$ ipython --no-banner

In [1]: import numpy as np

In [2]: np.set_printoptions(precision=2, suppress=True, linewidth=160, floatmode="fixed")

In [3]: arr = np.load("m.npy")

In [4]: arr
Out[4]: 
array([[0, 0, 3, 0, 1, 0, 2, 3, 2, 0, 0, 3, 2, 3, 1, 3],
       [0, 0, 2, 0, 1, 2, 1, 1, 0, 1, 0, 0, 0, 1, 2, 1],
       [0, 0, 0, 3, 1, 1, 3, 0, 2, 0, 3, 3, 2, 1, 2, 2],
       [0, 0, 0, 0, 1, 1, 1, 2, 2, 3, 1, 1, 2, 1, 3, 3],
       [0, 0, 0, 0, 0, 1, 1, 0, 2, 1, 0, 3, 0, 3, 0, 2],
       [0, 0, 0, 0, 0, 0, 2, 2, 1, 1, 3, 2, 3, 3, 1, 0],
       [0, 0, 0, 0, 0, 0, 0, 3, 0, 0, 1, 0, 1, 1, 0, 0],
       [0, 0, 0, 0, 0, 0, 0, 0, 2, 1, 3, 0, 3, 0, 3, 0],
       [0, 0, 0, 0, 0, 0, 0, 0, 0, 3, 0, 3, 2, 3, 2, 0],
       [0, 0, 0, 0, 0, 0, 0, 0, 0, 0, 3, 0, 3, 2, 1, 2],
       [0, 0, 0, 0, 0, 0, 0, 0, 0, 0, 0, 3, 0, 2, 2, 1],
       [0, 0, 0, 0, 0, 0, 0, 0, 0, 0, 0, 0, 1, 1, 3, 2],
       [0, 0, 0, 0, 0, 0, 0, 0, 0, 0, 0, 0, 0, 2, 0, 0],
       [0, 0, 0, 0, 0, 0, 0, 0, 0, 0, 0, 0, 0, 0, 0, 3],
       [0, 0, 0, 0, 0, 0, 0, 0, 0, 0, 0, 0, 0, 0, 0, 3],
       [0, 0, 0, 0, 0, 0, 0, 0, 0, 0, 0, 0, 0, 0, 0, 0]])

In [5]: [round(float(x), 2) for x in np.linalg.svd(arr, compute_uv=False)[:3]]
Out[5]: [15.38, 6.66, 5.68]

In [6]: np.linalg.cond(arr) > 100
Out[6]: np.True_

In [7]: x = np.array([2, 3, 2, 0, 3, 0, 3, 1, 0, 2, 3, 0, 2, 3, 2, 0])

In [8]: h = np.maximum(arr @ x, 0)

In [9]: h
Out[9]: array([33, 20, 32, 30, 14, 36, 11, 23, 23, 23, 10, 11,  6,  0,  0,  0])

In [10]: np.tanh(arr @ x)
Out[10]: array([1.00, 1.00, 1.00, 1.00, 1.00, 1.00, 1.00, 1.00, 1.00, 1.00, 1.00, 1.00, 1.00, 0.00, 0.00, 0.00])

In [11]: np.maximum(arr @ (3 * x), 0)
Out[11]: array([ 99,  60,  96,  90,  42, 108,  33,  69,  69,  69,  30,  33,  18,   0,   0,   0])

In [12]: W1 = np.array([[1, 5],
    ...:     [1, 4],
    ...:     [1, 3],
    ...:     [2, 1],
    ...:     [4, 0],
    ...:     [1, 0],
    ...:     [2, 2],
    ...:     [1, 5],
    ...:     [0, 2],
    ...:     [4, 4],
    ...:     [2, 2],
    ...:     [1, 0],
    ...:     [5, 0],
    ...:     [5, 5],
    ...:     [1, 2],
    ...:     [4, 1]])

In [13]: coef = np.array([0, 9])

In [14]: hid = np.maximum(arr @ W1 + coef, 0)

In [15]: hid
Out[15]: 
array([[55, 61],
       [26, 36],
       [51, 39],
       [54, 53],
       [33, 36],
       [49, 52],
       [15, 31],
       [28, 29],
       [42, 40],
       [40, 29],
       [19, 24],
       [21, 22],
       [10, 19],
       [12, 12],
       [12, 12],
       [ 0,  9]])

In [16]: np.linalg.matrix_rank(hid)
Out[16]: np.int64(2)

In [17]: C = np.array([[1, 3, 1], [3, 0, 3]])

In [18]: hid @ C
Out[18]: 
array([[238, 165, 238],
       [134,  78, 134],
       [168, 153, 168],
       [213, 162, 213],
       [141,  99, 141],
       [205, 147, 205],
       [108,  45, 108],
       [115,  84, 115],
       [162, 126, 162],
       [127, 120, 127],
       [ 91,  57,  91],
       [ 87,  63,  87],
       [ 67,  30,  67],
       [ 48,  36,  48],
       [ 48,  36,  48],
       [ 27,   0,  27]])

In [19]: W1 @ C
Out[19]: 
array([[16,  3, 16],
       [13,  3, 13],
       [10,  3, 10],
       [ 5,  6,  5],
       [ 4, 12,  4],
       [ 1,  3,  1],
       [ 8,  6,  8],
       [16,  3, 16],
       [ 6,  0,  6],
       [16, 12, 16],
       [ 8,  6,  8],
       [ 1,  3,  1],
       [ 5, 15,  5],
       [20, 15, 20],
       [ 7,  3,  7],
       [ 7, 12,  7]])
